% python3 -q
>>> import numpy as np
>>> np.set_printoptions(precision=3, suppress=True, linewidth=140)
>>> E = np.load("x.npy")
>>> print(E)
[[-1.  1.  0.  0.]
 [ 0. -1.  1.  0.]
 [ 0.  0. -1.  1.]
 [ 0.  0.  0. -1.]]
>>> # triangular
>>> print(round(np.linalg.det(2 * E), 3), round(float(np.linalg.det(E)), 3))
16.0 1.0
>>> print(round(float(np.linalg.det(E[::-1])), 3))
1.0
>>> print(np.linalg.eigvals(E))
[-1. -1. -1. -1.]
>>> print(np.poly(E))
[1. 4. 6. 4. 1.]
>>> print(np.einsum("ii->", E))
-4.0
>>> print(np.trace(E))
-4.0
>>> E.inv()
Traceback (most recent call last):
  File "<python-input-11>", line 1, in <module>
    E.inv()
    ^^^^^
AttributeError: 'numpy.ndarray' object has no attribute 'inv'
>>> print((E - E.T) / 2)
[[ 0.   0.5  0.   0. ]
 [-0.5  0.   0.5  0. ]
 [ 0.  -0.5  0.   0.5]
 [ 0.   0.  -0.5  0. ]]
>>> print(np.sort(np.abs(np.linalg.eigvals(E))))
[1. 1. 1. 1.]
>>> print(np.allclose(E, E.T))
False
>>> print(np.round(np.linalg.det(E), 3))
1.0
>>> print(E @ E)
[[ 1. -2.  1.  0.]
 [ 0.  1. -2.  1.]
 [ 0.  0.  1. -2.]
 [ 0.  0.  0.  1.]]
>>> U, s, VT = np.linalg.svd(E, full_matrices=False)
>>> print(np.round(VT @ VT.T, 3) + 0)
[[1. 0. 0. 0.]
 [0. 1. 0. 0.]
 [0. 0. 1. 0.]
 [0. 0. 0. 1.]]
>>> print(np.cumsum(s ** 2) / np.sum(s ** 2))
[0.505 0.84  0.983 1.   ]
>>> print(s)
[1.879 1.532 1.    0.347]
>>> print(np.allclose(U * s @ VT, E))
True
>>> print(np.abs(U[:, 0]).round(6).argmax())
1
>>> print(np.round(U.T @ U, 3) + 0)
[[1. 0. 0. 0.]
 [0. 1. 0. 0.]
 [0. 0. 1. 0.]
 [0. 0. 0. 1.]]
>>> print(round(np.sqrt((s ** 2).sum()), 3), round(float(np.linalg.norm(E)), 3))
2.646 2.646
>>> print(np.round(U.T @ E @ VT.T, 3) + 0)
[[1.879 0.    0.    0.   ]
 [0.    1.532 0.    0.   ]
 [0.    0.    1.    0.   ]
 [0.    0.    0.    0.347]]
